$ python -q
>>> import numpy as np
>>> np.set_printoptions(suppress=True, linewidth=120)
>>> m1 = np.loadtxt("run13.csv", delimiter=",")
>>> m1.round(2) + 0
array([[ 15.98, -41.86, -29.89,   1.97, -47.82, -81.73, -53.78,   9.96, -13.92, -11.91],
       [ 14.81, -34.58, -23.94,   0.56, -38.42, -67.79, -42.52,   7.75, -10.09,  -7.49],
       [ 11.53, -20.75, -13.04,  -2.09, -20.96, -41.08, -21.88,   3.29,  -3.72,  -0.37],
       [ 10.1 , -16.55,  -9.9 ,  -2.84, -15.83, -32.89, -15.96,   1.88,  -2.16,   1.26],
       [  8.52, -12.73,  -7.15,  -3.46, -11.29, -25.38, -10.8 ,   0.57,  -0.97,   2.38],
       [  7.78, -11.19,  -6.09,  -3.68,  -9.53, -22.35,  -8.83,   0.05,  -0.58,   2.7 ],
       [  7.72, -11.06,  -6.  ,  -3.69,  -9.38, -22.09,  -8.67,   0.  ,  -0.55,   2.72],
       [  7.5 , -10.64,  -5.72,  -3.75,  -8.9 , -21.25,  -8.14,  -0.14,  -0.46,   2.79],
       [  6.44,  -8.72,  -4.45,  -3.95,  -6.77, -17.43,  -5.82,  -0.77,  -0.1 ,   2.98],
       [  6.18,  -8.29,  -4.19,  -3.98,  -6.31, -16.59,  -5.33,  -0.91,  -0.04,   3.  ],
       [  5.55,  -7.29,  -3.56,  -4.04,  -5.26, -14.59,  -4.22,  -1.22,   0.08,   2.98],
       [  4.68,  -6.05,  -2.83,  -4.04,  -4.  , -12.08,  -2.93,  -1.57,   0.16,   2.85],
       [  4.59,  -5.92,  -2.76,  -4.04,  -3.88, -11.83,  -2.81,  -1.6 ,   0.16,   2.83],
       [  3.32,  -4.33,  -1.9 ,  -3.87,  -2.41,  -8.6 ,  -1.41,  -1.95,   0.11,   2.39],
       [  2.79,  -3.73,  -1.61,  -3.72,  -1.91,  -7.37,  -0.98,  -2.02,   0.05,   2.13],
       [  0.89,  -1.71,  -0.77,  -2.53,  -0.63,  -3.28,  -0.12,  -1.71,  -0.29,   0.84],
       [  0.8 ,  -1.61,  -0.73,  -2.43,  -0.59,  -3.08,  -0.11,  -1.66,  -0.3 ,   0.77],
       [  0.73,  -1.54,  -0.71,  -2.34,  -0.55,  -2.92,  -0.1 ,  -1.61,  -0.31,   0.71],
       [  0.6 ,  -1.38,  -0.64,  -2.16,  -0.49,  -2.61,  -0.09,  -1.51,  -0.32,   0.59],
       [  0.27,  -0.9 ,  -0.45,  -1.51,  -0.31,  -1.67,  -0.07,  -1.1 ,  -0.31,   0.27],
       [  0.01,   0.14,   0.09,   0.26,   0.06,   0.26,   0.03,   0.2 ,   0.09,   0.01],
       [  0.81,   1.87,   1.44,   3.23,   1.1 ,   3.21,   1.04,   2.71,   1.82,   1.02],
       [  1.21,   2.39,   1.92,   4.03,   1.51,   4.08,   1.52,   3.43,   2.47,   1.55],
       [  1.57,   2.84,   2.35,   4.69,   1.9 ,   4.83,   1.99,   4.02,   3.07,   2.05],
       [  3.94,   5.48,   5.02,   7.98,   4.5 ,   9.19,   5.25,   7.1 ,   6.72,   5.47],
       [  4.63,   6.22,   5.81,   8.78,   5.3 ,  10.42,   6.28,   7.87,   7.78,   6.51],
       [  6.62,   8.35,   8.06,  10.88,   7.68,  13.93,   9.36,   9.91,  10.8 ,   9.57],
       [  6.72,   8.46,   8.18,  10.98,   7.82,  14.12,   9.53,  10.01,  10.97,   9.74],
       [  9.69,  11.67,  11.64,  13.73,  11.6 ,  19.44,  14.47,  12.73,  15.53,  14.5 ],
       [ 11.39,  13.52,  13.65,  15.17,  13.85,  22.54,  17.43,  14.18,  18.15,  17.29],
       [ 16.28,  18.99,  19.61,  18.97,  20.67,  31.71,  26.4 ,  18.03,  25.81,  25.56],
       [ 27.28,  31.91,  33.68,  26.34,  37.34,  53.52,  48.34,  25.66,  43.48,  45.07],
       [ 28.93,  33.91,  35.86,  27.36,  39.96,  56.91,  51.8 ,  26.72,  46.18,  48.08],
       [ 29.33,  34.4 ,  36.39,  27.6 ,  40.6 ,  57.73,  52.64,  26.98,  46.83,  48.81],
       [ 36.54,  43.32,  46.09,  31.81,  52.39,  72.92,  68.18,  31.42,  58.74,  62.19],
       [ 46.36,  55.87,  59.7 ,  37.15,  69.15,  94.36,  90.24,  37.09,  75.23,  80.85]])
>>> # rank 3
>>> x = np.array([-6, 4, 5, -9, 8, 8, 7, -1, -4, 4])
>>> np.linalg.norm(m1 @ x) <= np.linalg.norm(m1, 2) * np.linalg.norm(x) + 1e-9
np.True_
>>> np.round(m1 @ np.eye(10)[2], 2)
array([-29.89, -23.94, -13.04,  -9.9 ,  -7.15,  -6.09,  -6.  ,  -5.72,  -4.45,  -4.19,  -3.56,  -2.83,  -2.76,  -1.9 ,
        -1.61,  -0.77,  -0.73,  -0.71,  -0.64,  -0.45,   0.09,   1.44,   1.92,   2.35,   5.02,   5.81,   8.06,   8.18,
        11.64,  13.65,  19.61,  33.68,  35.86,  36.39,  46.09,  59.7 ])
